$ ipython --no-banner

In [1]: import numpy as np

In [2]: np.set_printoptions(precision=3, suppress=True, linewidth=120, floatmode="fixed")

In [3]: W0 = np.load("sample2.npy")

In [4]: print(W0)
[[  0   3 -10  -4   5  -4  -1]
 [ -3   0   0  -4   2   5  -7]
 [ 10   0   0 -10   5   6   0]
 [  4   4  10   0   2  -2  -3]
 [ -5  -2  -5  -2   0  -7   3]
 [  4  -5  -6   2   7   0   0]
 [  1   7   0   3  -3   0   0]]

In [5]: W1 = np.array([[-3, 0], [3, -2], [0, -3], [1, -1], [-3, 3], [-2, 2], [-2, 3]])

In [6]: coef = np.array([3, 3])

In [7]: hid = np.maximum(W0 @ W1 + coef, 0)

In [8]: print(np.linalg.matrix_rank(hid))
2

In [9]: print((hid > 0).astype(int))
[[1 1]
 [1 1]
 [0 1]
 [1 0]
 [1 1]
 [0 1]
 [1 0]]

In [10]: print((hid > 0).mean(axis=0))
[0.714 0.714]

In [11]: Z = np.array([[1, 2, 9], [7, 9, 9]])

In [12]: print(hid @ Z)
[[248 321 342]
 [ 20  30  72]
 [280 360 360]
 [  7  14  63]
 [151 207 333]
 [350 450 450]
 [ 33  66 297]]

In [13]: print((hid @ Z).round(6).argmax(axis=1))
[2 2 1 2 2 1 2]

In [14]: print(W1 @ Z)
[[ -3  -6 -27]
 [-11 -12   9]
 [-21 -27 -27]
 [ -6  -7   0]
 [ 18  21   0]
 [ 12  14   0]
 [ 19  23   9]]

In [15]: print([round(float(x), 3) for x in np.linalg.svd(W0, compute_uv=False)[:3]])
[18.283, 18.283, 10.109]

In [16]: print(np.linalg.matrix_rank(W0, rtol=0.1))
6

In [17]: print(np.argsort(-np.linalg.norm(W0, axis=0).round(6), kind="stable")[:3])
[2 0 3]

In [18]: print(np.linalg.matrix_power(W0, 4))
[[ 45377   2512  14278 -28952  24603  28419 -10097]
 [  2512  14853  21628   3948  -9616   2576  -4240]
 [ 14278  21628  83180  14579 -26656  22715 -12553]
 [-28952   3948  14579  36648 -28789 -19066   8776]
 [ 24603  -9616 -26656 -28789  31868  10518  -4483]
 [ 28419   2576  22715 -19066  10518  30017 -13039]
 [-10097  -4240 -12553   8776  -4483 -13039   9743]]

In [19]: print((W0 - W0.T) / 2)
[[  0.000   3.000 -10.000  -4.000   5.000  -4.000  -1.000]
 [ -3.000   0.000   0.000  -4.000   2.000   5.000  -7.000]
 [ 10.000   0.000   0.000 -10.000   5.000   6.000   0.000]
 [  4.000   4.000  10.000   0.000   2.000  -2.000  -3.000]
 [ -5.000  -2.000  -5.000  -2.000   0.000  -7.000   3.000]
 [  4.000  -5.000  -6.000   2.000   7.000   0.000   0.000]
 [  1.000   7.000   0.000   3.000  -3.000   0.000   0.000]]

In [20]: print(np.round(np.sort(np.abs(np.linalg.eigvals(W0))), 3) + 0)
[ 0.000  7.781  7.781 10.109 10.109 18.283 18.283]

In [21]: print(round(np.linalg.det(W0), 3))
-0.0

In [22]: print(np.trace(W0))
0

In [23]: print(np.allclose(W0, W0.T))
False

In [24]: U, sig, Vh = np.linalg.svd(W0)

In [25]: print(sig.round(3) + 0)
[18.283 18.283 10.109 10.109  7.781  7.781  0.000]

In [26]: print(np.argmax(sig[:-1] / (sig[1:] + 1e-6)) + 1)
6

In [27]: other = U[:, :6] @ np.diag(sig[:6]) @ Vh[:6]

In [28]: print(np.linalg.matrix_rank(W0, rtol=0.05))
6

In [29]: print(other.round(3) + 0)
[[  0.000   3.000 -10.000  -4.000   5.000  -4.000  -1.000]
 [ -3.000   0.000   0.000  -4.000   2.000   5.000  -7.000]
 [ 10.000   0.000   0.000 -10.000   5.000   6.000   0.000]
 [  4.000   4.000  10.000   0.000   2.000  -2.000  -3.000]
 [ -5.000  -2.000  -5.000  -2.000   0.000  -7.000   3.000]
 [  4.000  -5.000  -6.000   2.000   7.000   0.000   0.000]
 [  1.000   7.000   0.000   3.000  -3.000   0.000   0.000]]

In [30]: print(round(np.linalg.norm(W0 - other, 2), 3), round(sig[6], 3))
0.0 0.0

In [31]: print(np.linalg.matrix_rank(other))
6

In [32]: print(np.round(np.linalg.norm(W0 - other) / np.linalg.norm(W0), 3))
0.0

In [33]: u, r1 = W0[2], W0[5]

In [34]: print(u @ r1)
55

In [35]: print(u @ u)
261

In [36]: p = (u @ r1) / (u @ u) * u

In [37]: print(round(np.linalg.norm(u + r1) ** 2 + np.linalg.norm(u - r1) ** 2, 3))
782.0

In [38]: print(np.linalg.matrix_rank(np.outer(u, r1)))
1

In [39]: K = np.load("layer14.npy")

In [40]: print(K)
[[  0.017   0.111   0.100  -0.027]
 [ -5.029  -2.010  -3.001  -2.979]
 [ 25.008   9.927  15.042  14.969]
 [-19.010  -4.004  -8.913  -6.046]
 [ -2.042  -7.985  -6.058 -12.069]]

In [41]: x = np.array([0, 1, 3, 1])

In [42]: rhs = K @ x

In [43]: print(rhs)
[  0.384 -13.992  70.022 -36.789 -38.228]

In [44]: print(np.round(np.linalg.solve(K.T @ K, K.T @ rhs), 3) + 0)
[0.000 1.000 3.000 1.000]

In [45]: rng = np.random.default_rng(80769)

In [46]: rhs = rhs + 0.3 * rng.normal(size=5)

In [47]: print(rhs)
[  0.091 -14.387  70.060 -36.537 -38.012]

In [48]: coef, *_ = np.linalg.lstsq(K, rhs)

In [49]: print(np.round(np.linalg.norm(rhs - K @ coef), 3))
0.537

In [50]: print([round(float(x), 3) for x in np.linalg.svd(K, compute_uv=False)[:3]])
[42.723, 11.829, 0.147]

In [51]: print(np.linalg.cond(K) > 100)
True

In [52]: print(round(float(np.linalg.norm(K, 2) / np.linalg.norm(K)), 3))
0.964

In [53]: print(np.abs(np.linalg.svd(K)[2][-1]))
[0.199 0.739 0.606 0.217]

In [54]: print(np.argsort(-np.linalg.norm(K, axis=0).round(6), kind="stable")[:3])
[0 3 2]

In [55]: F = np.load("w.npy")

In [56]: print(F)
[[ 0  2  2  0]
 [ 0  0  0 -1]
 [ 0  0  0  1]
 [ 0  0  0  0]]

In [57]: print(np.linalg.lstsq(F[:-1].T, F[-1])[2])
2

In [58]: print(np.trace(F))
0

In [59]: print(round(float(np.linalg.det(F)), 3))
0.0

In [60]: print(np.linalg.matrix_power(F, 2))
[[0 0 0 0]
 [0 0 0 0]
 [0 0 0 0]
 [0 0 0 0]]

In [61]: print(np.allclose(F, F.T))
False

In [62]: ang = np.radians(45)

In [63]: Rm = np.eye(4)

In [64]: Rm[0, 0] = Rm[3, 3] = np.cos(ang)

In [65]: Rm[0, 3], Rm[3, 0] = -np.sin(ang), np.sin(ang)

In [66]: print(Rm)
[[ 0.707  0.000  0.000 -0.707]
 [ 0.000  1.000  0.000  0.000]
 [ 0.000  0.000  1.000  0.000]
 [ 0.707  0.000  0.000  0.707]]

In [67]: other = F @ Rm.T

In [68]: print(np.abs(other - F).max(axis=0))
[0.707 0.000 0.000 0.293]

In [69]: print(np.allclose(F @ F.T, other @ other.T))
True

In [70]: J = np.load("m.npy")

In [71]: print(J)
[[0 4 7]
 [0 0 3]
 [0 0 0]]

In [72]: def softmax(z):
    ...:     e = np.exp(z - z.max(axis=-1, keepdims=True))
    ...:     return e / e.sum(axis=-1, keepdims=True)
    ...: 

In [73]: print(softmax(J).sum(axis=1))
[1.000 1.000 1.000]

In [74]: print(softmax(J[2]))
[0.333 0.333 0.333]

In [75]: S = J @ J.T / np.sqrt(3)

In [76]: print(softmax(S + np.triu(np.full(S.shape, -np.inf), 1)))
[[1.000 0.000 0.000]
 [0.999 0.001 0.000]
 [0.333 0.333 0.333]]

In [77]: print(softmax(S)[2] @ J)
[0.000 1.333 3.333]

In [78]: u = np.array([-1, -1, -2])

In [79]: print(np.convolve(J[1], u))
[ 0  0 -3 -3 -6]

In [80]: print(np.correlate(J[1], J[2], "full"))
[0 0 0 0 0]

In [81]: print(J @ J)
[[ 0  0 12]
 [ 0  0  0]
 [ 0  0  0]]

In [82]: print(np.linalg.matrix_rank(J - J[0, 0] * np.eye(3)))
2

In [83]: print(np.linalg.matrix_power(J - np.diag(np.diag(J)), 3))
[[0 0 0]
 [0 0 0]
 [0 0 0]]

In [84]: U, sig, Vh = np.linalg.svd(J)

In [85]: evecs = Vh[:(sig > 1e-8).sum()]

In [86]: x = J[0] + 3 * J[2] + rng.integers(2) * np.eye(3)[1]

In [87]: print(x)
[0.000 5.000 7.000]

In [88]: print(round(float(np.linalg.norm(x - evecs.T @ evecs @ x)), 3))
0.0

In [89]: print(np.diag(evecs.T @ evecs))
[0.000 1.000 1.000]

In [90]: print(np.round(evecs.T @ evecs, 3) + 0)
[[0.000 0.000 0.000]
 [0.000 1.000 0.000]
 [0.000 0.000 1.000]]

In [91]: rk = np.linalg.matrix_rank(J)

In [92]: print(rk)
2

In [93]: null = np.linalg.svd(J)[2][rk:].T

In [94]: print(null @ null.T)
[[1.000 0.000 0.000]
 [0.000 0.000 0.000]
 [0.000 0.000 0.000]]

In [95]: print([int(np.linalg.matrix_rank(J[:, :j + 1])) for j in range(3)])
[0, 1, 2]

In [96]: print(null[:, 0] / null[np.abs(null[:, 0]).round(6).argmax(), 0])
[ 1.000 -0.000 -0.000]

In [97]: print([int(np.linalg.matrix_rank(J[:i])) for i in range(1, len(J) + 1)])
[1, 2, 2]

In [98]: print(np.allclose(J @ null, 0))
True

In [99]: print(J @ null)
[[0.000]
 [0.000]
 [0.000]]

In [100]: print([int(np.linalg.matrix_rank(np.delete(J, i, axis=0))) for i in range(3)])
[1, 1, 2]
